% ipython --no-banner

In [1]: import numpy as np

In [2]: import numpy.linalg as la

In [3]: np.set_printoptions(precision=2, suppress=True, linewidth=100, legacy="1.25")

In [4]: rd = lambda a: np.round(a, 2) + 0

In [5]: rng = np.random.default_rng(697)

In [6]: E = np.eye(8, dtype=int)[rng.permutation(8)]

In [7]: E
Out[7]: 
array([[0, 0, 0, 0, 0, 1, 0, 0],
       [0, 1, 0, 0, 0, 0, 0, 0],
       [0, 0, 1, 0, 0, 0, 0, 0],
       [1, 0, 0, 0, 0, 0, 0, 0],
       [0, 0, 0, 0, 0, 0, 1, 0],
       [0, 0, 0, 1, 0, 0, 0, 0],
       [0, 0, 0, 0, 0, 0, 0, 1],
       [0, 0, 0, 0, 1, 0, 0, 0]])

In [8]: x = np.array([-3, -3, 1, 3, -1, -5, -5, 1])

In [9]: (E @ x).argmax()
Out[9]: 5

In [10]: (E * x).sum(axis=1)
Out[10]: array([-5, -3,  1, -3, -5,  3,  1, -1])

In [11]: la.norm(E @ x) <= la.norm(E, 2) * la.norm(x) + 1e-9
Out[11]: True

In [12]: J = np.load("data.npy")

In [13]: J
Out[13]: 
array([[-2.,  2., -3.,  0.,  0.,  0.,  0.,  0.],
       [-1., -2.,  2.,  0.,  0.,  0.,  0.,  0.],
       [ 0.,  1.,  1.,  0.,  0.,  0.,  0.,  0.],
       [ 0.,  0.,  0.,  0., -2., -1.,  1., -3.],
       [ 0.,  0.,  0., -2., -3., -1.,  2., -3.],
       [ 0.,  0.,  0., -1., -3., -1., -2.,  3.],
       [ 0.,  0.,  0.,  1., -2., -1.,  0.,  1.],
       [ 0.,  0.,  0.,  2.,  1., -2., -1.,  0.]])

In [14]: B = la.inv(J)

In [15]: rd(la.det(J) * B)
Out[15]: 
array([[ 408.,  510.,  204.,    0.,    0.,    0.,    0.,    0.],
       [-102.,  204., -714.,    0.,    0.,    0.,    0.,    0.],
       [ 102., -204., -612.,    0.,    0.,    0.,    0.,    0.],
       [   0.,    0.,    0., -442.,  468.,  182., -468.,  130.],
       [   0.,    0.,    0.,  442., -234.,  130.,  234., -286.],
       [   0.,    0.,    0., -663.,  663.,    0.,    0.,  663.],
       [   0.,    0.,    0.,  884., -624.,  494., -702.,  -26.],
       [   0.,    0.,    0.,  663., -273.,   78., -390.,  -39.]])

In [16]: rd(la.det(J) * la.det(B))
Out[16]: 1.0
